% python3 -q
>>> import numpy as np
>>> import numpy.linalg as la
>>> np.set_printoptions(precision=2, suppress=True, linewidth=100)
>>> def tidy(a):
...     return np.round(a, 2) + 0
... 
>>> X = np.load("data.npy")
>>> X
array([[ -1,  -2,   2],
       [ -5,  -6,  -2],
       [-10, -11,  -7]])
>>> # looks like rank 2
>>> tidy(la.eigvals(X))
array([-9.45, -4.55,  0.  ])
>>> np.einsum("ij,ji->", X, X)
np.int64(110)
>>> np.einsum("ii->", X)
np.int64(-14)
>>> tidy(la.eigvals(X).sum().real)
np.float64(-14.0)
>>> np.kron(np.eye(2, dtype=int), X)
array([[ -1,  -2,   2,   0,   0,   0],
       [ -5,  -6,  -2,   0,   0,   0],
       [-10, -11,  -7,   0,   0,   0],
       [  0,   0,   0,  -1,  -2,   2],
       [  0,   0,   0,  -5,  -6,  -2],
       [  0,   0,   0, -10, -11,  -7]])
>>> W = np.array([[1, 1, -3], [1, 2, 2], [-3, 0, 1]])
>>> c = np.array([2, 0, -2])
>>> H = np.maximum(X @ W + c, 0)
>>> tidy((H > 0).mean(axis=0))
array([0.33, 0.  , 0.  ])
>>> la.matrix_rank(H)
np.int64(1)
>>> basis = np.array([[4, 0], [3, 1], [2, -2]])
>>> W @ basis
array([[  1,   7],
       [ 14,  -2],
       [-10,  -2]])
>>> Uu, s, vt = la.svd(X)
>>> V = vt[:(s > 1e-8).sum()]
>>> rng = np.random.default_rng(95)
>>> x = X[0] + -3 * X[2] + rng.integers(2) * np.eye(3)[0]
>>> x
array([29., 31., 23.])
>>> np.allclose(V.T @ V @ x, x)
True
>>> la.matrix_rank(np.vstack([X, x]))
np.int64(2)
>>> tidy(V.T @ V)
array([[ 0.38,  0.46,  0.15],
       [ 0.46,  0.65, -0.12],
       [ 0.15, -0.12,  0.96]])
>>> tidy(la.norm(x - V.T @ V @ x))
np.float64(0.0)
>>> tidy(np.diag(V.T @ V))
array([0.38, 0.65, 0.96])
>>> X - X[0]
array([[ 0,  0,  0],
       [-4, -4, -4],
       [-9, -9, -9]])
>>> X.shape
(3, 3)
>>> np.count_nonzero(X)
np.int64(9)
>>> tidy(la.svd(X, compute_uv=False))
array([18.29,  3.08,  0.  ])
>>> np.unravel_index(np.abs(X).argmax(), X.shape)
(np.int64(2), np.int64(1))
>>> B = np.array([[-2, 2, 2, 1, 2, -3],
...     [2, -1, 3, 1, 2, 0],
...     [-1, 2, -2, -3, -1, 1],
...     [-1, 2, 2, -3, 3, -2],
...     [1, 2, -3, -1, -3, -2],
...     [-1, 0, 2, -3, 3, 3]])
>>> data = np.triu(B)
>>> data
array([[-2,  2,  2,  1,  2, -3],
       [ 0, -1,  3,  1,  2,  0],
       [ 0,  0, -2, -3, -1,  1],
       [ 0,  0,  0, -3,  3, -2],
       [ 0,  0,  0,  0, -3, -2],
       [ 0,  0,  0,  0,  0,  3]])
>>> # triangular: eigenvalues sit on the diagonal
>>> [int(la.matrix_rank(la.matrix_power(data, p))) for p in range(1, 7)]
[6, 6, 6, 6, 6, 6]
>>> B = data[0, 0] * data[1:] - np.outer(data[1:, 0], data[0])
>>> B
array([[ 0,  2, -6, -2, -4,  0],
       [ 0,  0,  4,  6,  2, -2],
       [ 0,  0,  0,  6, -6,  4],
       [ 0,  0,  0,  0,  6,  4],
       [ 0,  0,  0,  0,  0, -6]])
>>> np.flatnonzero(~B.round(6).any(axis=1))
array([], dtype=int64)
